>>> import numpy as np
>>> from numpy import linalg as LA
>>> np.set_printoptions(precision=2, suppress=True, linewidth=200, sign=" ")
>>> def rnd(a):
...     return np.round(a, 2) + 0
... 
>>> out = np.array([[1], [2], [0], [2], [1], [1], [3], [0]])
>>> Z = np.array([[2, 3, 2, -1, 1, 2, 1, 3, -1, 2, 2, 0, 1, 3]])
>>> rng = np.random.default_rng(87340)
>>> mat = out @ Z + 0.05 * rng.normal(size=(8, 14))
>>> print(rnd(mat))
[[ 2.02  3.    2.03 -0.98  1.04  1.98  0.98  2.98 -1.03  1.97  2.1  -0.12  1.02  3.  ]
 [ 4.01  5.96  4.   -1.96  2.01  3.99  2.    5.96 -1.92  3.96  4.01 -0.09  1.97  6.01]
 [ 0.02  0.01  0.    0.08 -0.01  0.    0.01 -0.02  0.01 -0.06 -0.06  0.04  0.   -0.07]
 [ 4.06  5.84  3.98 -1.92  1.97  4.    1.99  5.96 -1.98  3.99  4.    0.01  1.97  6.02]
 [ 1.97  3.01  1.88 -0.97  1.09  2.03  1.03  3.   -0.95  2.07  1.98 -0.03  1.    2.98]
 [ 1.95  3.04  2.03 -1.03  1.02  2.    0.93  3.06 -1.    1.96  2.06 -0.1   1.    2.92]
 [ 5.97  9.    5.97 -2.94  2.91  6.05  3.08  8.9  -3.02  6.06  6.04 -0.01  3.07  9.07]
 [ 0.    0.    0.01  0.08  0.    0.01 -0.03  0.1   0.01 -0.07 -0.01 -0.04 -0.06 -0.12]]
>>> print(LA.matrix_rank(mat, rtol=0.1))
1
>>> print([round(float(x), 2) for x in LA.svd(mat, compute_uv=False)[:3]])
[32.2, 0.3, 0.2]
>>> print(LA.cond(mat) > 100)
True
>>> print(rnd(mat.reshape(2, -1)))
[[ 2.02  3.    2.03 -0.98  1.04  1.98  0.98  2.98 -1.03  1.97  2.1  -0.12  1.02  3.    4.01  5.96  4.   -1.96  2.01  3.99  2.    5.96 -1.92  3.96  4.01 -0.09  1.97  6.01  0.02  0.01  0.    0.08
  -0.01  0.    0.01 -0.02  0.01 -0.06 -0.06  0.04  0.   -0.07  4.06  5.84  3.98 -1.92  1.97  4.    1.99  5.96 -1.98  3.99  4.    0.01  1.97  6.02]
 [ 1.97  3.01  1.88 -0.97  1.09  2.03  1.03  3.   -0.95  2.07  1.98 -0.03  1.    2.98  1.95  3.04  2.03 -1.03  1.02  2.    0.93  3.06 -1.    1.96  2.06 -0.1   1.    2.92  5.97  9.    5.97 -2.94
   2.91  6.05  3.08  8.9  -3.02  6.06  6.04 -0.01  3.07  9.07  0.    0.    0.01  0.08  0.    0.01 -0.03  0.1   0.01 -0.07 -0.01 -0.04 -0.06 -0.12]]
>>> print(rnd(mat.reshape(-1, 2)))
[[ 2.02  3.  ]
 [ 2.03 -0.98]
 [ 1.04  1.98]
 [ 0.98  2.98]
 [-1.03  1.97]
 [ 2.1  -0.12]
 [ 1.02  3.  ]
 [ 4.01  5.96]
 [ 4.   -1.96]
 [ 2.01  3.99]
 [ 2.    5.96]
 [-1.92  3.96]
 [ 4.01 -0.09]
 [ 1.97  6.01]
 [ 0.02  0.01]
 [ 0.    0.08]
 [-0.01  0.  ]
 [ 0.01 -0.02]
 [ 0.01 -0.06]
 [-0.06  0.04]
 [ 0.   -0.07]
 [ 4.06  5.84]
 [ 3.98 -1.92]
 [ 1.97  4.  ]
 [ 1.99  5.96]
 [-1.98  3.99]
 [ 4.    0.01]
 [ 1.97  6.02]
 [ 1.97  3.01]
 [ 1.88 -0.97]
 [ 1.09  2.03]
 [ 1.03  3.  ]
 [-0.95  2.07]
 [ 1.98 -0.03]
 [ 1.    2.98]
 [ 1.95  3.04]
 [ 2.03 -1.03]
 [ 1.02  2.  ]
 [ 0.93  3.06]
 [-1.    1.96]
 [ 2.06 -0.1 ]
 [ 1.    2.92]
 [ 5.97  9.  ]
 [ 5.97 -2.94]
 [ 2.91  6.05]
 [ 3.08  8.9 ]
 [-3.02  6.06]
 [ 6.04 -0.01]
 [ 3.07  9.07]
 [ 0.    0.  ]
 [ 0.01  0.08]
 [ 0.    0.01]
 [-0.03  0.1 ]
 [ 0.01 -0.07]
 [-0.01 -0.04]
 [-0.06 -0.12]]
>>> T = mat.reshape(8, 2, -1)
>>> print(rnd(T.transpose(1, 0, 2)))
[[[ 2.02  3.    2.03 -0.98  1.04  1.98  0.98]
  [ 4.01  5.96  4.   -1.96  2.01  3.99  2.  ]
  [ 0.02  0.01  0.    0.08 -0.01  0.    0.01]
  [ 4.06  5.84  3.98 -1.92  1.97  4.    1.99]
  [ 1.97  3.01  1.88 -0.97  1.09  2.03  1.03]
  [ 1.95  3.04  2.03 -1.03  1.02  2.    0.93]
  [ 5.97  9.    5.97 -2.94  2.91  6.05  3.08]
  [ 0.    0.    0.01  0.08  0.    0.01 -0.03]]

 [[ 2.98 -1.03  1.97  2.1  -0.12  1.02  3.  ]
  [ 5.96 -1.92  3.96  4.01 -0.09  1.97  6.01]
  [-0.02  0.01 -0.06 -0.06  0.04  0.   -0.07]
  [ 5.96 -1.98  3.99  4.    0.01  1.97  6.02]
  [ 3.   -0.95  2.07  1.98 -0.03  1.    2.98]
  [ 3.06 -1.    1.96  2.06 -0.1   1.    2.92]
  [ 8.9  -3.02  6.06  6.04 -0.01  3.07  9.07]
  [ 0.1   0.01 -0.07 -0.01 -0.04 -0.06 -0.12]]]
>>> feats = np.load("x.npy")
>>> print(rnd(feats))
[[-25.07   5.28  12.73 -12.23 -14.41  22.24  25.24   0.75  35.49]
 [-24.51   5.59  12.26 -11.62 -14.16  21.42  24.26   0.34  34.38]
 [-23.08   6.35  11.05 -10.06 -13.51  19.31  21.76  -0.66  31.51]
 [-19.45   7.97   8.03  -6.33 -11.82  14.08  15.72  -2.94  24.31]
 [-18.02   8.46   6.87  -4.97 -11.14  12.07  13.47  -3.7   21.53]
 [ -2.08   2.73  -1.26   1.25  -1.75  -1.91  -0.49  -2.08  -1.15]
 [  0.02  -0.02   0.02  -0.01   0.02   0.03   0.     0.02   0.02]
 [  2.58  -1.68   2.62  -0.78   2.14   3.83  -0.65   1.11   3.33]
 [  6.49   0.44   6.44   1.19   4.9    8.97  -5.81  -1.38   8.17]
 [  8.23   2.5    7.81   2.92   5.98  10.63  -9.17  -3.49   9.74]
 [ 11.55   7.42   9.91   7.02   7.85  12.97 -16.58  -8.41  11.86]
 [ 25.92  34.63  14.7   30.08  14.79  15.91 -54.91 -35.17  13.46]]
>>> print(np.abs(np.diag(LA.qr(feats)[1])) > 1e-9)
[ True  True  True False False False False False False]
>>> left, sv, Vh = LA.svd(feats)
>>> vecs = Vh[:(sv > 1e-8).sum()]
>>> x0 = feats[2] + -3 * feats[8] + rng.integers(2) * np.eye(9)[5]
>>> print(rnd(x0))
[-42.54   5.04  -8.28 -13.64 -28.22  -7.6   39.19   3.46   6.99]
>>> print(rnd(np.diag(vecs.T @ vecs)))
[ 0.45  0.41  0.17  0.16  0.22  0.36  0.45  0.28  0.5 ]
>>> print(rnd(LA.norm(x0 - vecs.T @ vecs @ x0)))
0.0
>>> left, sv, Vh = LA.svd(mat)
>>> print(np.argmax(sv[:-1] / (sv[1:] + 1e-6)) + 1)
1
>>> print(rnd(sv))
[ 32.2    0.3    0.2    0.19   0.16   0.1    0.08   0.06]
>>> out = left[:, :1] @ np.diag(sv[:1]) @ Vh[:1]
>>> print(rnd(np.abs(mat - out).max()))
0.12
>>> print(LA.matrix_rank(out))
1
>>> J = np.load("data.npy")
>>> print(rnd(J))
[[-0.03  0.34  0.46  0.24 -0.03 -0.1   0.01  0.02  0.25  0.73  0.03]
 [ 0.43 -0.25 -0.08  0.26  0.28 -0.27  0.08 -0.16  0.16  0.05 -0.68]
 [-0.11  0.22 -0.62 -0.38  0.32 -0.04  0.02  0.21  0.43  0.27  0.  ]
 [-0.27 -0.34  0.21 -0.47 -0.35 -0.14  0.5  -0.2   0.3   0.04 -0.16]
 [-0.41 -0.15 -0.15 -0.06 -0.3   0.21 -0.5   0.06 -0.21  0.28 -0.53]
 [-0.49 -0.03  0.02  0.5  -0.05 -0.23 -0.12  0.22  0.5  -0.38 -0.01]
 [ 0.43 -0.04  0.01 -0.24 -0.44 -0.37 -0.55 -0.02  0.29 -0.06  0.17]
 [-0.03  0.37 -0.46  0.26 -0.48 -0.38  0.31 -0.18 -0.27  0.07 -0.03]
 [-0.16 -0.12  0.17 -0.2   0.24 -0.66 -0.01  0.47 -0.42  0.06 -0.01]
 [-0.22 -0.48 -0.2   0.17  0.22 -0.2  -0.17 -0.53 -0.06  0.29  0.41]
 [ 0.24 -0.5  -0.2   0.26 -0.27  0.2   0.22  0.56  0.03  0.26  0.19]]
>>> out = LA.inv(J)
>>> print(rnd(J @ out))
[[ 1.  0.  0.  0.  0.  0.  0.  0.  0.  0.  0.]
 [ 0.  1.  0.  0.  0.  0.  0.  0.  0.  0.  0.]
 [ 0.  0.  1.  0.  0.  0.  0.  0.  0.  0.  0.]
 [ 0.  0.  0.  1.  0.  0.  0.  0.  0.  0.  0.]
 [ 0.  0.  0.  0.  1.  0.  0.  0.  0.  0.  0.]
 [ 0.  0.  0.  0.  0.  1.  0.  0.  0.  0.  0.]
 [ 0.  0.  0.  0.  0.  0.  1.  0.  0.  0.  0.]
 [ 0.  0.  0.  0.  0.  0.  0.  1.  0.  0.  0.]
 [ 0.  0.  0.  0.  0.  0.  0.  0.  1.  0.  0.]
 [ 0.  0.  0.  0.  0.  0.  0.  0.  0.  1.  0.]
 [ 0.  0.  0.  0.  0.  0.  0.  0.  0.  0.  1.]]
>>> print(rnd(out))
[[-0.03  0.43 -0.11 -0.27 -0.41 -0.49  0.43 -0.03 -0.16 -0.22  0.24]
 [ 0.34 -0.25  0.22 -0.34 -0.15 -0.03 -0.04  0.37 -0.12 -0.48 -0.5 ]
 [ 0.46 -0.08 -0.62  0.21 -0.15  0.02  0.01 -0.46  0.17 -0.2  -0.2 ]
 [ 0.24  0.26 -0.38 -0.47 -0.06  0.5  -0.24  0.26 -0.2   0.17  0.26]
 [-0.03  0.28  0.32 -0.35 -0.3  -0.05 -0.44 -0.48  0.24  0.22 -0.27]
 [-0.1  -0.27 -0.04 -0.14  0.21 -0.23 -0.37 -0.38 -0.66 -0.2   0.2 ]
 [ 0.01  0.08  0.02  0.5  -0.5  -0.12 -0.55  0.31 -0.01 -0.17  0.22]
 [ 0.02 -0.16  0.21 -0.2   0.06  0.22 -0.02 -0.18  0.47 -0.53  0.56]
 [ 0.25  0.16  0.43  0.3  -0.21  0.5   0.29 -0.27 -0.42 -0.06  0.03]
 [ 0.73  0.05  0.27  0.04  0.28 -0.38 -0.06  0.07  0.06  0.29  0.26]
 [ 0.03 -0.68  0.   -0.16 -0.53 -0.01  0.17 -0.03 -0.01  0.41  0.19]]
>>> print(rnd(LA.slogdet(J)[0]))
1.0
>>> print(rnd(LA.det(J) * out))
[[-0.03  0.43 -0.11 -0.27 -0.41 -0.49  0.43 -0.03 -0.16 -0.22  0.24]
 [ 0.34 -0.25  0.22 -0.34 -0.15 -0.03 -0.04  0.37 -0.12 -0.48 -0.5 ]
 [ 0.46 -0.08 -0.62  0.21 -0.15  0.02  0.01 -0.46  0.17 -0.2  -0.2 ]
 [ 0.24  0.26 -0.38 -0.47 -0.06  0.5  -0.24  0.26 -0.2   0.17  0.26]
 [-0.03  0.28  0.32 -0.35 -0.3  -0.05 -0.44 -0.48  0.24  0.22 -0.27]
 [-0.1  -0.27 -0.04 -0.14  0.21 -0.23 -0.37 -0.38 -0.66 -0.2   0.2 ]
 [ 0.01  0.08  0.02  0.5  -0.5  -0.12 -0.55  0.31 -0.01 -0.17  0.22]
 [ 0.02 -0.16  0.21 -0.2   0.06  0.22 -0.02 -0.18  0.47 -0.53  0.56]
 [ 0.25  0.16  0.43  0.3  -0.21  0.5   0.29 -0.27 -0.42 -0.06  0.03]
 [ 0.73  0.05  0.27  0.04  0.28 -0.38 -0.06  0.07  0.06  0.29  0.26]
 [ 0.03 -0.68  0.   -0.16 -0.53 -0.01  0.17 -0.03 -0.01  0.41  0.19]]
>>> lab = rng.permutation(11)
>>> print(lab)
[  5   8   3   7  10   4   9   0   2   1   6]
>>> out = J[lab][:, lab]
>>> print(rnd(LA.det(out)), rnd(LA.det(J[lab])))
1.0 1.0
>>> print(rnd(np.trace(out)))
-2.57
>>> print(rnd(out))
[[-0.23  0.5   0.5   0.22 -0.01 -0.05 -0.38 -0.49  0.02 -0.03 -0.12]
 [-0.66 -0.42 -0.2   0.47 -0.01  0.24  0.06 -0.16  0.17 -0.12 -0.01]
 [-0.14  0.3  -0.47 -0.2  -0.16 -0.35  0.04 -0.27  0.21 -0.34  0.5 ]
 [-0.38 -0.27  0.26 -0.18 -0.03 -0.48  0.07 -0.03 -0.46  0.37  0.31]
 [ 0.2   0.03  0.26  0.56  0.19 -0.27  0.26  0.24 -0.2  -0.5   0.22]
 [ 0.21 -0.21 -0.06  0.06 -0.53 -0.3   0.28 -0.41 -0.15 -0.15 -0.5 ]
 [-0.2  -0.06  0.17 -0.53  0.41  0.22  0.29 -0.22 -0.2  -0.48 -0.17]
 [-0.1   0.25  0.24  0.02  0.03 -0.03  0.73 -0.03  0.46  0.34  0.01]
 [-0.04  0.43 -0.38  0.21  0.    0.32  0.27 -0.11 -0.62  0.22  0.02]
 [-0.27  0.16  0.26 -0.16 -0.68  0.28  0.05  0.43 -0.08 -0.25  0.08]
 [-0.37  0.29 -0.24 -0.02  0.17 -0.44 -0.06  0.43  0.01 -0.04 -0.55]]
>>> x0 = np.array([-2, 3, -3, 2, 1, 3, -1, 3, 0, 1, 3])
>>> print(rnd(np.abs(LA.eigvals(out))))
[ 1.  1.  1.  1.  1.  1.  1.  1.  1.  1.  1.]
>>> print(rnd(LA.norm(x0)), rnd(LA.norm(out @ x0)))
7.48 7.48
>>> print(rnd(J[:, 3] @ J[:, 4]))
0.0
>>> print(rnd(LA.svd(J, compute_uv=False)))
[ 1.  1.  1.  1.  1.  1.  1.  1.  1.  1.  1.]
>>> print(rnd(LA.pinv(J)))
[[-0.03  0.43 -0.11 -0.27 -0.41 -0.49  0.43 -0.03 -0.16 -0.22  0.24]
 [ 0.34 -0.25  0.22 -0.34 -0.15 -0.03 -0.04  0.37 -0.12 -0.48 -0.5 ]
 [ 0.46 -0.08 -0.62  0.21 -0.15  0.02  0.01 -0.46  0.17 -0.2  -0.2 ]
 [ 0.24  0.26 -0.38 -0.47 -0.06  0.5  -0.24  0.26 -0.2   0.17  0.26]
 [-0.03  0.28  0.32 -0.35 -0.3  -0.05 -0.44 -0.48  0.24  0.22 -0.27]
 [-0.1  -0.27 -0.04 -0.14  0.21 -0.23 -0.37 -0.38 -0.66 -0.2   0.2 ]
 [ 0.01  0.08  0.02  0.5  -0.5  -0.12 -0.55  0.31 -0.01 -0.17  0.22]
 [ 0.02 -0.16  0.21 -0.2   0.06  0.22 -0.02 -0.18  0.47 -0.53  0.56]
 [ 0.25  0.16  0.43  0.3  -0.21  0.5   0.29 -0.27 -0.42 -0.06  0.03]
 [ 0.73  0.05  0.27  0.04  0.28 -0.38 -0.06  0.07  0.06  0.29  0.26]
 [ 0.03 -0.68  0.   -0.16 -0.53 -0.01  0.17 -0.03 -0.01  0.41  0.19]]
>>> print(rnd(LA.norm(J, axis=0)))
[ 1.  1.  1.  1.  1.  1.  1.  1.  1.  1.  1.]
>>> print(rnd(LA.norm(J, axis=1)))
[ 1.  1.  1.  1.  1.  1.  1.  1.  1.  1.  1.]
>>> print(rnd(LA.norm(J) ** 2 / LA.norm(J, 2) ** 2))
11.0
>>> print(rnd(LA.norm(J, axis=0)))
[ 1.  1.  1.  1.  1.  1.  1.  1.  1.  1.  1.]
>>> print(rnd(LA.norm(J[3], 1)), rnd(LA.norm(J[3], np.inf)))
2.97 0.5
>>> M = np.load("test2.npy")
>>> print(M)
[[ 1.    0.5   0.25  0.12  0.06  0.03  0.02  0.01  0.    0.    0.  ]
 [ 0.5   1.    0.5   0.25  0.12  0.06  0.03  0.02  0.01  0.    0.  ]
 [ 0.25  0.5   1.    0.5   0.25  0.12  0.06  0.03  0.02  0.01  0.  ]
 [ 0.12  0.25  0.5   1.    0.5   0.25  0.12  0.06  0.03  0.02  0.01]
 [ 0.06  0.12  0.25  0.5   1.    0.5   0.25  0.12  0.06  0.03  0.02]
 [ 0.03  0.06  0.12  0.25  0.5   1.    0.5   0.25  0.12  0.06  0.03]
 [ 0.02  0.03  0.06  0.12  0.25  0.5   1.    0.5   0.25  0.12  0.06]
 [ 0.01  0.02  0.03  0.06  0.12  0.25  0.5   1.    0.5   0.25  0.12]
 [ 0.    0.01  0.02  0.03  0.06  0.12  0.25  0.5   1.    0.5   0.25]
 [ 0.    0.    0.01  0.02  0.03  0.06  0.12  0.25  0.5   1.    0.5 ]
 [ 0.    0.    0.    0.01  0.02  0.03  0.06  0.12  0.25  0.5   1.  ]]
>>> vals, vecs = LA.eigh(M)
>>> x0 = np.array([-1, -3, 2, 3, 0, -2, 1, 3, -2, 2, 1])
>>> print(np.abs(M).sum(axis=1).max(), rnd(np.abs(vals).max()))
2.92 2.71
>>> print(rnd(x0 @ M @ x0))
34.08
